$ python -q
>>> import numpy as np
>>> import numpy.linalg as la
>>> np.set_printoptions(precision=2, suppress=True, linewidth=120, legacy="1.25")
>>> A = np.load("layer17.npy")
>>> A.round(2) + 0
array([[ 0.21,  0.04,  0.37, -0.12, -0.46, -0.04,  0.54,  0.46,  0.29],
       [ 0.04,  1.  , -0.02,  0.01,  0.02,  0.  , -0.03, -0.02, -0.02],
       [ 0.37, -0.02,  0.82,  0.06,  0.22,  0.02, -0.26, -0.22, -0.14],
       [-0.12,  0.01,  0.06,  0.98, -0.07, -0.01,  0.09,  0.07,  0.05],
       [-0.46,  0.02,  0.22, -0.07,  0.73, -0.02,  0.31,  0.27,  0.17],
       [-0.04,  0.  ,  0.02, -0.01, -0.02,  1.  ,  0.03,  0.02,  0.02],
       [ 0.54, -0.03, -0.26,  0.09,  0.31,  0.03,  0.63, -0.31, -0.2 ],
       [ 0.46, -0.02, -0.22,  0.07,  0.27,  0.02, -0.31,  0.73, -0.17],
       [ 0.29, -0.02, -0.14,  0.05,  0.17,  0.02, -0.2 , -0.17,  0.89]])
>>> # equal to its transpose
>>> np.round(A @ A.T, 2) + 0
array([[1., 0., 0., 0., 0., 0., 0., 0., 0.],
       [0., 1., 0., 0., 0., 0., 0., 0., 0.],
       [0., 0., 1., 0., 0., 0., 0., 0., 0.],
       [0., 0., 0., 1., 0., 0., 0., 0., 0.],
       [0., 0., 0., 0., 1., 0., 0., 0., 0.],
       [0., 0., 0., 0., 0., 1., 0., 0., 0.],
       [0., 0., 0., 0., 0., 0., 1., 0., 0.],
       [0., 0., 0., 0., 0., 0., 0., 1., 0.],
       [0., 0., 0., 0., 0., 0., 0., 0., 1.]])
>>> np.round(la.pinv(A), 2) + 0
array([[ 0.21,  0.04,  0.37, -0.12, -0.46, -0.04,  0.54,  0.46,  0.29],
       [ 0.04,  1.  , -0.02,  0.01,  0.02,  0.  , -0.03, -0.02, -0.02],
       [ 0.37, -0.02,  0.82,  0.06,  0.22,  0.02, -0.26, -0.22, -0.14],
       [-0.12,  0.01,  0.06,  0.98, -0.07, -0.01,  0.09,  0.07,  0.05],
       [-0.46,  0.02,  0.22, -0.07,  0.73, -0.02,  0.31,  0.27,  0.17],
       [-0.04,  0.  ,  0.02, -0.01, -0.02,  1.  ,  0.03,  0.02,  0.02],
       [ 0.54, -0.03, -0.26,  0.09,  0.31,  0.03,  0.63, -0.31, -0.2 ],
       [ 0.46, -0.02, -0.22,  0.07,  0.27,  0.02, -0.31,  0.73, -0.17],
       [ 0.29, -0.02, -0.14,  0.05,  0.17,  0.02, -0.2 , -0.17,  0.89]])
>>> J = np.array([[3.0, 0.0, -8.0, -6.0, 2.0, -3.0],
...     [-5.0, -9.0, 3.0, 3.0, 0.0, -2.0],
...     [-2.0, 5.0, -3.0, -1.0, 1.0, 3.0],
...     [7.0, -2.0, 9.0, -8.0, 2.0, 0.0],
...     [0.0, 0.0, 0.0, 0.0, 2.0, 1.0],
...     [0.0, 0.0, 0.0, 0.0, -1.0, 0.0]])
>>> C2 = J.T @ J
>>> np.allclose(C2, C2.T)
True
>>> C2
array([[ 87.,  21.,  30., -87.,  18.,  -5.],
       [ 21., 110., -60., -16.,   1.,  33.],
       [ 30., -60., 163., -12.,  -1.,   9.],
       [-87., -16., -12., 110., -29.,   9.],
       [ 18.,   1.,  -1., -29.,  14.,  -1.],
       [ -5.,  33.,   9.,   9.,  -1.,  23.]])
>>> J.ravel(order="F")
array([ 3., -5., -2.,  7.,  0.,  0.,  0., -9.,  5., -2.,  0.,  0., -8.,  3., -3.,  9.,  0.,  0., -6.,  3., -1., -8.,
        0.,  0.,  2.,  0.,  1.,  2.,  2., -1., -3., -2.,  3.,  0.,  1.,  0.])
>>> J.reshape(2, -1)
array([[ 3.,  0., -8., -6.,  2., -3., -5., -9.,  3.,  3.,  0., -2., -2.,  5., -3., -1.,  1.,  3.],
       [ 7., -2.,  9., -8.,  2.,  0.,  0.,  0.,  0.,  0.,  2.,  1.,  0.,  0.,  0.,  0., -1.,  0.]])
>>> T = J.reshape(6, 2, -1)
>>> T.transpose(1, 0, 2)
array([[[ 3.,  0., -8.],
        [-5., -9.,  3.],
        [-2.,  5., -3.],
        [ 7., -2.,  9.],
        [ 0.,  0.,  0.],
        [ 0.,  0.,  0.]],

       [[-6.,  2., -3.],
        [ 3.,  0., -2.],
        [-1.,  1.,  3.],
        [-8.,  2.,  0.],
        [ 0.,  2.,  1.],
        [ 0., -1.,  0.]]])
>>> T[:, 0]
array([[ 3.,  0., -8.],
       [-5., -9.,  3.],
       [-2.,  5., -3.],
       [ 7., -2.,  9.],
       [ 0.,  0.,  0.],
       [ 0.,  0.,  0.]])
